$ python -q
>>> import numpy as np
>>> from numpy import linalg as LA
>>> np.set_printoptions(precision=2, suppress=True, linewidth=200, legacy="1.25")
>>> M = np.loadtxt("dump.csv", delimiter=",")
>>> print(M)
[[ -1.  -2.   1.]
 [ -1.   0.   4.]
 [ -2.   1.   2.]
 [ -1.   0.   1.]
 [ -2.  -3.  -1.]
 [  0.  -3.  -2.]
 [ -1.  -5.  -5.]
 [  2.  -6.  -3.]
 [  2.  -4.  -1.]
 [ -1.  -7.  -2.]
 [  1.  -9.  -2.]
 [ -1.  -8.  -5.]
 [ -1.  -6.  -5.]
 [ -3.  -9.  -6.]
 [  0.  -8.  -4.]
 [  1. -11.  -4.]
 [  0. -11.  -3.]
 [  3. -13.  -3.]
 [  5. -12.  -4.]
 [  4. -15.  -3.]
 [  6. -12.  -6.]
 [  3. -12.  -5.]
 [  4. -13.  -3.]]
>>> hat = M @ LA.solve(M.T @ M, M.T)
>>> np.trace(hat)
3.0
>>> print(np.round(hat @ M[:, 1], 2) + 0)
[ -2.   0.   1.   0.  -3.  -3.  -5.  -6.  -4.  -7.  -9.  -8.  -6.  -9.  -8. -11. -11. -13. -12. -15. -12. -12. -13.]
>>> LA.matrix_rank(np.eye(23) - hat)
20
>>> cen = M - M.mean(axis=0)
>>> V = LA.svd(cen)[2][:1]
>>> out = cen - cen @ V.T @ V
>>> print(round(float(LA.norm(out) / LA.norm(cen)), 2))
0.41
>>> np.diag(V.T @ V)
array([0.11, 0.75, 0.14])
>>> print(np.cov(cen @ V.T, rowvar=False))
28.95724592782748
>>> LA.norm(out, axis=1).round(6).argmax()
13
>>> vec = np.array([-5, -2, -4])
>>> h = np.maximum(M @ vec, 0)
>>> np.maximum(M @ vec, 0) - np.maximum(-M @ vec, 0)
array([  5., -11.,   0.,   1.,  20.,  14.,  35.,  14.,   2.,  27.,  21.,  41.,  37.,  57.,  32.,  33.,  34.,  23.,  15.,  22.,  18.,  29.,  18.])
>>> M.T @ h
array([  228., -4420., -1953.])
>>> idx = M[:, 0] > np.median(M[:, 0])
>>> r0 = M[idx].mean(axis=0) - M[~idx].mean(axis=0)
>>> np.argsort(-np.abs(r0).round(6), kind="stable")
array([1, 0, 2])
>>> idx.astype(int)
array([0, 0, 0, 0, 0, 0, 0, 1, 1, 0, 1, 0, 0, 0, 0, 1, 0, 1, 1, 1, 1, 1, 1])
>>> ((M - M.mean(axis=0)) @ r0 > 0).astype(int)
array([0, 0, 0, 0, 0, 0, 0, 0, 0, 0, 1, 1, 0, 0, 1, 1, 1, 1, 1, 1, 1, 1, 1])
>>> E = np.load("arr.npy")
>>> E
array([[1.  , 0.  , 0.  , 0.  , 0.  ],
       [0.  , 0.5 , 0.  , 0.  , 0.5 ],
       [0.25, 0.  , 0.5 , 0.  , 0.25],
       [0.  , 0.5 , 0.  , 0.5 , 0.  ],
       [0.5 , 0.  , 0.  , 0.  , 0.5 ]])
>>> # a transition matrix
>>> round(float(LA.det(2 * E)), 2), round(float(LA.det(E)), 2)
(2.0, 0.06)
>>> np.poly(E)
array([ 1.  , -3.  ,  3.5 , -2.  ,  0.56, -0.06])
>>> print(LA.eigvals(E))
[0.5 0.5 0.5 0.5 1. ]
>>> round(float(LA.eigvals(E).sum().real), 2)
3.0
>>> print(round(LA.det(E[::-1]), 2))
0.06
>>> np.kron(np.eye(2, dtype=int), E)
array([[1.  , 0.  , 0.  , 0.  , 0.  , 0.  , 0.  , 0.  , 0.  , 0.  ],
       [0.  , 0.5 , 0.  , 0.  , 0.5 , 0.  , 0.  , 0.  , 0.  , 0.  ],
       [0.25, 0.  , 0.5 , 0.  , 0.25, 0.  , 0.  , 0.  , 0.  , 0.  ],
       [0.  , 0.5 , 0.  , 0.5 , 0.  , 0.  , 0.  , 0.  , 0.  , 0.  ],
       [0.5 , 0.  , 0.  , 0.  , 0.5 , 0.  , 0.  , 0.  , 0.  , 0.  ],
       [0.  , 0.  , 0.  , 0.  , 0.  , 1.  , 0.  , 0.  , 0.  , 0.  ],
       [0.  , 0.  , 0.  , 0.  , 0.  , 0.  , 0.5 , 0.  , 0.  , 0.5 ],
       [0.  , 0.  , 0.  , 0.  , 0.  , 0.25, 0.  , 0.5 , 0.  , 0.25],
       [0.  , 0.  , 0.  , 0.  , 0.  , 0.  , 0.5 , 0.  , 0.5 , 0.  ],
       [0.  , 0.  , 0.  , 0.  , 0.  , 0.5 , 0.  , 0.  , 0.  , 0.5 ]])
>>> t = np.radians(180)
>>> r_ = np.eye(5)
>>> r_[0, 0] = r_[3, 3] = np.cos(t)
>>> r_[0, 3], r_[3, 0] = -np.sin(t), np.sin(t)
>>> r_.round(2) + 0
array([[-1.,  0.,  0.,  0.,  0.],
       [ 0.,  1.,  0.,  0.,  0.],
       [ 0.,  0.,  1.,  0.,  0.],
       [ 0.,  0.,  0., -1.,  0.],
       [ 0.,  0.,  0.,  0.,  1.]])
>>> out = E @ r_.T
>>> LA.svd(E, compute_uv=False), LA.svd(out, compute_uv=False)
(array([1.21, 0.88, 0.62, 0.46, 0.21]), array([1.21, 0.88, 0.62, 0.46, 0.21]))
>>> print(np.allclose(LA.norm(E, axis=1), LA.norm(out, axis=1)))
True
>>> np.round(LA.det(r_), 2), np.trace(r_)
(1.0, 1.0)
>>> E.sum(axis=0)
array([1.75, 1.  , 0.5 , 0.5 , 1.25])
>>> print(np.count_nonzero(E))
10
>>> E - E[0]
array([[ 0.  ,  0.  ,  0.  ,  0.  ,  0.  ],
       [-1.  ,  0.5 ,  0.  ,  0.  ,  0.5 ],
       [-0.75,  0.  ,  0.5 ,  0.  ,  0.25],
       [-1.  ,  0.5 ,  0.  ,  0.5 ,  0.  ],
       [-0.5 ,  0.  ,  0.  ,  0.  ,  0.5 ]])
>>> np.unravel_index(np.abs(E).argmax(), E.shape)
(0, 0)
>>> E.sum(axis=1)
array([1., 1., 1., 1., 1.])
>>> np.abs(E).max()
1.0
>>> print(LA.svd(E, compute_uv=False))
[1.21 0.88 0.62 0.46 0.21]
>>> round(LA.norm(E), 2)
1.7
>>> E.mean(axis=0)
array([0.35, 0.2 , 0.1 , 0.1 , 0.25])
>>> rng = np.random.default_rng(76918)
>>> idx = rng.permutation(5)
>>> out = E[:, idx] * rng.choice([-1, 1], 5)
>>> out
array([[-1.  ,  0.  ,  0.  , -0.  , -0.  ],
       [-0.  ,  0.5 ,  0.  , -0.5 , -0.  ],
       [-0.25,  0.25,  0.  , -0.  , -0.5 ],
       [-0.  ,  0.  ,  0.5 , -0.5 , -0.  ],
       [-0.5 ,  0.5 ,  0.  , -0.  , -0.  ]])
>>> Uu, _, vt = LA.svd(E.T @ out)
>>> np.round(Uu @ vt, 2) + 0
array([[-1.,  0.,  0.,  0.,  0.],
       [ 0.,  0.,  0., -1.,  0.],
       [ 0.,  0.,  0.,  0., -1.],
       [ 0.,  0.,  1.,  0.,  0.],
       [ 0.,  1.,  0.,  0.,  0.]])
>>> np.round(LA.lstsq(E, out)[0], 2) + 0
array([[-1.,  0.,  0.,  0.,  0.],
       [ 0.,  0.,  0., -1.,  0.],
       [ 0.,  0.,  0.,  0., -1.],
       [ 0.,  0.,  1.,  0.,  0.],
       [ 0.,  1.,  0.,  0.,  0.]])
>>> vec = np.array([-1, -1, -1, 1, 1])
>>> target = E @ vec
>>> beta, lr = np.zeros(5), 1 / LA.norm(E, 2) ** 2
>>> for i in range(250):
...     beta -= lr * E.T @ (E @ beta - target)
...     if i % 50 == 0: print(i, round(LA.norm(E @ beta - target), 2))
... 
0 0.53
50 0.09
100 0.02
150 0.0
200 0.0
>>> beta
array([-1., -1., -1.,  1.,  1.])
>>> X = np.array([[2, -2, -2, 0],
...     [1, -2, 0, 0],
...     [1, -1, -2, 0],
...     [-2, 1, 1, -2],
...     [-1, -1, -2, -1]])
>>> X[4] = X[2]
>>> X
array([[ 2, -2, -2,  0],
       [ 1, -2,  0,  0],
       [ 1, -1, -2,  0],
       [-2,  1,  1, -2],
       [ 1, -1, -2,  0]])
>>> vec = np.array([-1, 0, 0, 0])
>>> X @ vec
array([-2, -1, -1,  2, -1])
>>> np.sign((X @ vec).round(6))
array([-1, -1, -1,  1, -1])
>>> (X * vec).sum(axis=1)
array([-2, -1, -1,  2, -1])
>>> X @ (2 * vec)
array([-4, -2, -2,  4, -2])
>>> (X @ vec).argmax()
3
>>> W0 = np.array([[2.0, 0.0, 0.0], [0.0, 2.0, 0.0], [0.0, 0.0, 2.0]])
>>> evals, V = LA.eigh(W0)
>>> vec = np.array([9, 6, 0])
>>> vec @ W0 @ vec / (vec @ vec), evals[0], evals[-1]
(2.0, 2.0, 2.0)
>>> V * np.sqrt(evals) @ V.T
array([[1.41, 0.  , 0.  ],
       [0.  , 1.41, 0.  ],
       [0.  , 0.  , 1.41]])
>>> print((LA.matrix_power((W0 != 0) + (W0.T != 0) + np.eye(3), 3) > 0).astype(int))
[[1 0 0]
 [0 1 0]
 [0 0 1]]
>>> idx = rng.permutation(3)
>>> idx
array([1, 2, 0])
>>> out = W0[idx][:, idx]
>>> np.allclose(out, W0)
True
>>> np.trace(out)
6.0
>>> vec = np.array([2, 3, 2])
>>> h = np.maximum(W0 @ vec, 0)
>>> np.maximum(W0 @ vec, 0) - np.maximum(-W0 @ vec, 0)
array([4., 6., 4.])
>>> print(np.maximum(W0 @ (3 * vec), 0))
[12. 18. 12.]
>>> evals, V = LA.eig(W0)
>>> print(np.sort(LA.eigvals(W0.T)))
[2. 2. 2.]
>>> np.prod(evals)
8.0
>>> O, _ = LA.qr(np.array([[-0.1, -0.1, 2.0], [0.2, -0.7, -1.1], [1.3, 0.3, 0.1]]))
>>> A = -3 * O
>>> print(A)
[[ 0.23  0.34 -2.97]
 [-0.45  2.95  0.31]
 [-2.96 -0.43 -0.28]]
>>> Uu, s, vt = LA.svd(A, full_matrices=False)
>>> s
array([3., 3., 3.])
>>> Uu.shape, s.shape, vt.shape
((3, 3), (3,), (3, 3))
>>> s / s[0]
array([1., 1., 1.])
>>> np.round(Uu.T @ Uu, 2) + 0
array([[1., 0., 0.],
       [0., 1., 0.],
       [0., 0., 1.]])
>>> print(np.allclose(Uu * s @ vt, A))
True
>>> round(float(np.sqrt((s ** 2).sum())), 2), np.round(LA.norm(A), 2)
(5.2, 5.2)
>>> round(np.einsum("ii->", A), 2)
2.9
>>> np.round(np.einsum("ij,ji->", A, A), 2)
25.82
>>> np.poly(A)
array([ 1. , -2.9, -8.7, 27. ])
>>> np.round(LA.det(A[::-1]), 2)
27.0
>>> round(float(LA.eigvals(A).sum().real), 2)
2.9
>>> LA.matrix_power(A, 4)
array([[ 69.89,  39.83,   9.46],
       [-39.45,  60.52,  36.63],
       [ 10.94, -36.21,  71.62]])
>>> np.sort(np.abs(LA.eigvals(A)))
array([3., 3., 3.])
>>> round(float(np.abs(LA.eigvals(A)).max()), 2)
3.0
>>> (A + A.T) / 2
array([[ 0.23, -0.06, -2.96],
       [-0.06,  2.95, -0.06],
       [-2.96, -0.06, -0.28]])
>>> (A - A.T) / 2
array([[ 0.  ,  0.4 , -0.01],
       [-0.4 ,  0.  ,  0.37],
       [ 0.01, -0.37,  0.  ]])
>>> round(LA.det(A), 2)
-27.0
>>> w1 = np.array([[0, 0, 2, 3, 2, 3], [0, 2, 3, 2, 2, 1], [0, 0, 2, 1, 3, 2]])
>>> beta = np.array([1, 0, 1, 2, 1, 2])
>>> act = np.maximum(A @ w1 + beta, 0)
>>> (act > 0).astype(int)
array([[1, 1, 0, 1, 0, 0],
       [1, 1, 1, 1, 1, 1],
       [1, 0, 0, 0, 0, 0]])
>>> act
array([[1.  , 0.69, 0.  , 0.4 , 0.  , 0.  ],
       [1.  , 5.9 , 9.55, 6.84, 6.91, 4.2 ],
       [1.  , 0.  , 0.  , 0.  , 0.  , 0.  ]])
>>> W2 = np.array([[3, -3], [-2, -2], [-2, 3], [-3, -2], [-1, -1], [0, -3]])
>>> print(act @ W2)
[[  0.43  -5.17]
 [-55.33 -19.33]
 [  3.    -3.  ]]
>>> w1 @ W2
array([[-15, -11],
       [-18,  -4],
       [-10,  -5]])
>>> arr = np.load("run6.npy")
>>> arr
array([[-80.  ,  20.03,  40.94, -20.34],
       [-79.63,  19.56,  39.88, -18.72],
       [-80.1 ,  21.01,  40.85, -19.6 ],
       [-79.44,  18.  ,  41.52, -20.94],
       [-79.01,  19.86,  39.74, -20.73],
       [-80.51,  20.73,  38.39, -20.08],
       [-79.  ,  18.9 ,  39.8 , -20.93],
       [-79.43,  20.09,  41.22, -18.74],
       [-81.13,  19.98,  40.18, -19.52],
       [-80.42,  19.16,  38.74, -19.17],
       [-79.99,  19.99,  38.22, -20.07],
       [-78.42,  21.69,  39.84, -20.67],
       [-79.42,  21.82,  38.6 , -21.59],
       [-80.98,  20.01,  39.76, -20.35],
       [-78.  ,  20.58,  38.44, -21.56],
       [-79.98,  19.98,  40.77, -20.03],
       [-80.38,  20.25,  39.86, -20.44],
       [-79.13,  21.02,  40.76, -20.12],
       [-79.79,  19.45,  38.21, -20.  ],
       [-79.95,  21.49,  39.52, -19.17],
       [-80.72,  21.69,  39.28, -19.79],
       [-79.28,  19.84,  39.92, -20.17],
       [-80.04,  18.72,  37.81, -20.34]])
>>> np.abs(LA.svd(arr)[2][-1])
array([0.18, 0.28, 0.03, 0.94])
>>> np.argsort(-LA.norm(arr, axis=0).round(6), kind="stable")[:3]
array([0, 2, 1])
